$ python -q
>>> import numpy as np
>>> np.set_printoptions(precision=3, suppress=True, linewidth=140, legacy="1.25")
>>> K = np.loadtxt("out5.csv", delimiter=",")
>>> print(K)
[[ 2. -3.  0.  0.  0.  0.]
 [ 4. -3.  0.  0.  0.  0.]
 [ 1.  4.  0.  0.  0.  0.]
 [ 0.  0.  2. -3.  0.  0.]
 [ 0.  0.  4. -3.  0.  0.]
 [ 0.  0.  1.  4.  0.  0.]
 [ 0.  0.  0.  0.  2. -3.]
 [ 0.  0.  0.  0.  4. -3.]
 [ 0.  0.  0.  0.  1.  4.]]
>>> x = np.array([1, 6, 7, 4, 8, 3])
>>> y = K @ x
>>> print(y)
[-16. -14.  25.   2.  16.  23.   7.  23.  20.]
>>> rng = np.random.default_rng(3954)
>>> y = y + 0.1 * rng.normal(size=9)
>>> print(y)
[-16.029 -13.985  25.105   2.075  16.01   22.947   6.981  22.953  19.889]
>>> coef, *_ = np.linalg.lstsq(K, y)
>>> print(round(np.linalg.norm(y - K @ coef), 3))
0.05
>>> other = np.c_[K[:, :3] @ np.array([[-2, -1, 2], [0, 2, -2], [1, 3, -3]]), np.array([2, 0, 2, 0, 1, 0, 2, 0, 2])]
>>> print(other)
[[ -4.  -8.  10.   2.]
 [ -8. -10.  14.   0.]
 [ -2.   7.  -6.   2.]
 [  2.   6.  -6.   0.]
 [  4.  12. -12.   1.]
 [  1.   3.  -3.   0.]
 [  0.   0.   0.   2.]
 [  0.   0.   0.   0.]
 [  0.   0.   0.   2.]]
>>> print(np.round(np.linalg.norm(other - K @ np.linalg.lstsq(K, other)[0], axis=0), 3) + 0)
[0.    0.    0.    3.144]
>>> print(np.linalg.matrix_rank(other))
4
>>> proj = K @ np.linalg.solve(K.T @ K, K.T)
>>> print(np.round(np.linalg.eigvalsh(proj), 3) + 0)
[0. 0. 0. 1. 1. 1. 1. 1. 1.]
>>> print(proj)
[[ 0.303  0.403 -0.22   0.     0.     0.     0.     0.     0.   ]
 [ 0.403  0.766  0.127  0.     0.     0.     0.     0.     0.   ]
 [-0.22   0.127  0.931  0.     0.     0.     0.     0.     0.   ]
 [ 0.     0.     0.     0.303  0.403 -0.22   0.     0.     0.   ]
 [ 0.     0.     0.     0.403  0.766  0.127  0.     0.     0.   ]
 [ 0.     0.     0.    -0.22   0.127  0.931  0.     0.     0.   ]
 [ 0.     0.     0.     0.     0.     0.     0.303  0.403 -0.22 ]
 [ 0.     0.     0.     0.     0.     0.     0.403  0.766  0.127]
 [ 0.     0.     0.     0.     0.     0.    -0.22   0.127  0.931]]
>>> print(np.allclose(proj @ proj, proj))
True
>>> print(np.linalg.matrix_rank(np.eye(9) - proj))
3
>>> print(round(float(np.trace(proj)), 3))
6.0
>>> print(proj @ K[:, 0])
[2. 4. 1. 0. 0. 0. 0. 0. 0.]
>>> A = np.load("sample1.npy")
>>> print(A)
[[  2.   0.   0.   0.   0.   0.]
 [  0.   6. -18.   0.  14.   2.]
 [  0. -18.  83.   0. -63.  -9.]
 [  0.   0.   0.   2.   0.   0.]
 [  0.  14. -63.   0.  51.   7.]
 [  0.   2.  -9.   0.   7.   3.]]
>>> other = A / np.linalg.norm(A, axis=1, keepdims=True)
>>> G = other @ other.T
>>> print(np.linalg.norm(other, axis=1))
[1. 1. 1. 1. 1. 1.]
>>> print(G)
[[ 1.     0.     0.     0.     0.     0.   ]
 [ 0.     1.    -0.996  0.     0.996  0.982]
 [ 0.    -0.996  1.     0.    -1.    -0.986]
 [ 0.     0.     0.     1.     0.     0.   ]
 [ 0.     0.996 -1.     0.     1.     0.986]
 [ 0.     0.982 -0.986  0.     0.986  1.   ]]
>>> print((G - 2 * np.eye(6)).round(6).argmax(axis=1))
[1 4 0 0 1 4]
>>> evals, evecs = np.linalg.eigh(A)
>>> print((evals > 1e-8).sum(), (evals < -1e-8).sum())
6 0
>>> print(np.round(evecs.T @ evecs, 3) + 0)
[[1. 0. 0. 0. 0. 0.]
 [0. 1. 0. 0. 0. 0.]
 [0. 0. 1. 0. 0. 0.]
 [0. 0. 0. 1. 0. 0.]
 [0. 0. 0. 0. 1. 0.]
 [0. 0. 0. 0. 0. 1.]]
>>> print(np.round(np.linalg.eigvalsh(A + -2 * np.eye(6)), 3) + 0)
[  0.   0.   0.   0.   0. 135.]
>>> print(np.linalg.eigvalsh(A @ A))
[    4.     4.     4.     4.     4. 18769.]
>>> print(evals.sum(), np.trace(A))
147.0 147.0
>>> w1 = np.array([[2, -2, 3],
...     [-3, -2, -1],
...     [2, -2, -1],
...     [2, 0, 3],
...     [-1, -3, -1],
...     [-2, -2, -3]])
>>> coef = np.array([-1, -3, 1])
>>> hid = np.maximum(A @ w1 + coef, 0)
>>> print(np.linalg.matrix_rank(hid))
2
>>> print((hid > 0).astype(int))
[[1 0 1]
 [0 0 0]
 [1 1 1]
 [1 0 1]
 [0 0 0]
 [0 0 0]]
>>> print(hid)
[[  3.   0.   7.]
 [  0.   0.   0.]
 [300.  74.  26.]
 [  3.   0.   7.]
 [  0.   0.   0.]
 [  0.   0.   0.]]
>>> basis = np.array([[-3, -3, 3], [-2, 3, 3], [0, 1, -3]])
>>> print(hid @ basis)
[[   -9.    -2.   -12.]
 [    0.     0.     0.]
 [-1048.  -652.  1044.]
 [   -9.    -2.   -12.]
 [    0.     0.     0.]
 [    0.     0.     0.]]
>>> print((hid @ basis).round(6).argmax(axis=1))
[1 0 2 1 0 0]
>>> J = np.load("mat.npy")
>>> print(J)
[[ 3.  0.  0.  0.  0.  0.  0.  0.]
 [ 0.  7.  0.  0. -4. -2.  0.  2.]
 [ 0.  0.  3.  0.  0.  0.  0.  0.]
 [ 0.  0.  0.  3.  0.  0.  0.  0.]
 [ 0. -4.  0.  0.  7.  2.  0. -2.]
 [ 0. -2.  0.  0.  2.  4.  0. -1.]
 [ 0.  0.  0.  0.  0.  0.  3.  0.]
 [ 0.  2.  0.  0. -2. -1.  0.  4.]]
>>> f = np.array([2, 0, 1, 2, -1, 0, 1, -1])
>>> other = J + np.outer(f, np.eye(8)[6])
>>> print(round(np.linalg.det(other) / np.linalg.det(J), 3), round(float(1 + np.linalg.solve(J, f)[6]), 3))
1.333 1.333
>>> print(other)
[[ 3.  0.  0.  0.  0.  0.  2.  0.]
 [ 0.  7.  0.  0. -4. -2.  0.  2.]
 [ 0.  0.  3.  0.  0.  0.  1.  0.]
 [ 0.  0.  0.  3.  0.  0.  2.  0.]
 [ 0. -4.  0.  0.  7.  2. -1. -2.]
 [ 0. -2.  0.  0.  2.  4.  0. -1.]
 [ 0.  0.  0.  0.  0.  0.  4.  0.]
 [ 0.  2.  0.  0. -2. -1. -1.  4.]]
>>> print(np.linalg.matrix_rank(other - J))
1
>>> idx = rng.permutation(8)
>>> print(idx)
[6 3 5 2 1 0 7 4]
>>> other = J[idx][:, idx]
>>> print(other)
[[ 3.  0.  0.  0.  0.  0.  0.  0.]
 [ 0.  3.  0.  0.  0.  0.  0.  0.]
 [ 0.  0.  4.  0. -2.  0. -1.  2.]
 [ 0.  0.  0.  3.  0.  0.  0.  0.]
 [ 0.  0. -2.  0.  7.  0.  2. -4.]
 [ 0.  0.  0.  0.  0.  3.  0.  0.]
 [ 0.  0. -1.  0.  2.  0.  4. -2.]
 [ 0.  0.  2.  0. -4.  0. -2.  7.]]
>>> print(np.diag(other))
[3. 3. 4. 3. 7. 3. 4. 7.]
>>> print(np.round(np.linalg.det(other), 3), np.round(np.linalg.det(J[idx]), 3))
28431.0 -28431.0
>>> print(np.trace(other))
34.0
>>> x = np.ones(8)
>>> for _ in range(3):
...     x = other @ x
...     x /= np.linalg.norm(x)
...     print(round(x @ other @ x, 3))
... 
3.0
3.0
3.0
>>> print(x)
[0.354 0.354 0.354 0.354 0.354 0.354 0.354 0.354]
>>> evals, evecs = np.linalg.eigh(J)
>>> x = np.array([2, 5, 3, -3, -4, -1, 3, -1])
>>> print(np.round(evecs * np.maximum(evals, 0) @ evecs.T, 3) + 0)
[[ 3.  0.  0.  0.  0.  0.  0.  0.]
 [ 0.  7.  0.  0. -4. -2.  0.  2.]
 [ 0.  0.  3.  0.  0.  0.  0.  0.]
 [ 0.  0.  0.  3.  0.  0.  0.  0.]
 [ 0. -4.  0.  0.  7.  2.  0. -2.]
 [ 0. -2.  0.  0.  2.  4.  0. -1.]
 [ 0.  0.  0.  0.  0.  0.  3.  0.]
 [ 0.  2.  0.  0. -2. -1.  0.  4.]]
>>> print(np.abs(J).sum(axis=1).max(), round(np.abs(evals).max(), 3))
15.0 13.0
>>> m1 = np.loadtxt("block14.csv", delimiter=",")
>>> print(m1)
[[-3.  1.  0.  0.  0.  0.]
 [-3. -3.  0.  0.  0.  0.]
 [ 1.  0.  0.  0.  0.  0.]
 [ 0.  0. -3.  1.  0.  0.]
 [ 0.  0. -3. -3.  0.  0.]
 [ 0.  0.  1.  0.  0.  0.]
 [ 0.  0.  0.  0. -3.  1.]
 [ 0.  0.  0.  0. -3. -3.]
 [ 0.  0.  0.  0.  1.  0.]]
>>> other = m1 / np.sqrt((m1 ** 2).mean(axis=1, keepdims=True))
>>> print(m1 - m1.mean(axis=1, keepdims=True))
[[-2.667  1.333  0.333  0.333  0.333  0.333]
 [-2.    -2.     1.     1.     1.     1.   ]
 [ 0.833 -0.167 -0.167 -0.167 -0.167 -0.167]
 [ 0.333  0.333 -2.667  1.333  0.333  0.333]
 [ 1.     1.    -2.    -2.     1.     1.   ]
 [-0.167 -0.167  0.833 -0.167 -0.167 -0.167]
 [ 0.333  0.333  0.333  0.333 -2.667  1.333]
 [ 1.     1.     1.     1.    -2.    -2.   ]
 [-0.167 -0.167 -0.167 -0.167  0.833 -0.167]]
>>> print(np.linalg.norm(other, axis=1))
[2.449 2.449 2.449 2.449 2.449 2.449 2.449 2.449 2.449]
>>> other = m1 / np.linalg.norm(m1, axis=1, keepdims=True)
>>> G = other @ other.T
>>> print((G - 2 * np.eye(9)).round(6).argmax(axis=1))
[1 0 3 4 3 0 7 6 0]
>>> x = np.array([9, 9, 4, -8, -2, -9])
>>> y = m1 @ x
>>> coef, lr = np.zeros(6), 1 / np.linalg.norm(m1, 2) ** 2
>>> for i in range(25):
...     coef -= lr * m1.T @ (m1 @ coef - y)
...     if i % 5 == 0: print(i, round(np.linalg.norm(m1 @ coef - y), 3))
... 
0 21.901
5 3.227
10 0.476
15 0.07
20 0.01
>>> print(np.round(np.linalg.cond(m1), 3))
1.773
